% python3 -q
>>> import numpy as np
>>> np.set_printoptions(precision=2, suppress=True, linewidth=100)
>>> W0 = np.array([[-2, 1, 0, 0, 0, 0],
...     [2, 0, 0, 0, 0, 0],
...     [-1, -3, 0, 0, 0, 0],
...     [0, 0, -2, 1, 0, 0],
...     [0, 0, 2, 0, 0, 0],
...     [0, 0, -1, -3, 0, 0],
...     [0, 0, 0, 0, -2, 1],
...     [0, 0, 0, 0, 2, 0],
...     [0, 0, 0, 0, -1, -3]])
>>> x = np.array([0, 3, 0, 3, 1, 0])
>>> target = W0 @ x
>>> coef, lr = np.zeros(6), 1 / np.linalg.norm(W0, 2) ** 2
>>> for i in range(12):
...     coef -= lr * W0.T @ (W0 @ coef - target)
...     if i % 2 == 0: print(i, round(np.linalg.norm(W0 @ coef - target), 2))
... 
0 1.46
2 0.06
4 0.0
6 0.0
8 0.0
10 0.0
>>> round(float(np.linalg.cond(W0)), 2)
1.13
>>> coef.round(2) + 0
array([0., 3., 0., 3., 1., 0.])
>>> x = np.array([7, 8, 3, 0, 9, 7])
>>> target = W0 @ x
>>> np.round(np.linalg.solve(W0.T @ W0, W0.T @ target), 2) + 0
array([7., 8., 3., 0., 9., 7.])
>>> rng = np.random.default_rng(78567)
>>> target = target + 0.02 * rng.normal(size=9)
>>> target
array([ -5.99,  13.97, -30.99,  -5.96,   6.  ,  -3.02, -11.05,  17.99, -29.99])
>>> coef, *_ = np.linalg.lstsq(W0, target)
>>> coef
array([6.99, 8.  , 2.99, 0.01, 9.01, 6.99])
>>> round(float(np.linalg.norm(target - W0 @ coef)), 2)
0.05
>>> m1 = np.loadtxt("mat.csv", delimiter=",")
>>> m1
array([[ 0.46,  0.16, -0.47],
       [ 0.16,  0.95,  0.14],
       [-0.47,  0.14,  0.58]])
>>> Uu, sv, vt = np.linalg.svd(m1)
>>> np.argmax(sv[:-1] / (sv[1:] + 1e-6)) + 1
np.int64(2)
>>> out = Uu[:, :2] @ np.diag(sv[:2]) @ vt[:2]
>>> np.round(np.linalg.norm(m1 - out) / np.linalg.norm(m1), 2)
np.float64(0.0)
>>> round(np.linalg.norm(m1 - out, 2), 2), np.round(sv[2], 2)
(np.float64(0.0), np.float64(0.0))
>>> out
array([[ 0.46,  0.16, -0.47],
       [ 0.16,  0.95,  0.14],
       [-0.47,  0.14,  0.58]])
>>> rk = np.linalg.matrix_rank(out)
>>> rk
np.int64(2)
>>> null = np.linalg.svd(out)[2][rk:].T
>>> [int(np.linalg.matrix_rank(out[:i])) for i in range(1, len(out) + 1)]
[1, 2, 2]
>>> null @ null.T
array([[ 0.54, -0.16,  0.47],
       [-0.16,  0.05, -0.14],
       [ 0.47, -0.14,  0.42]])
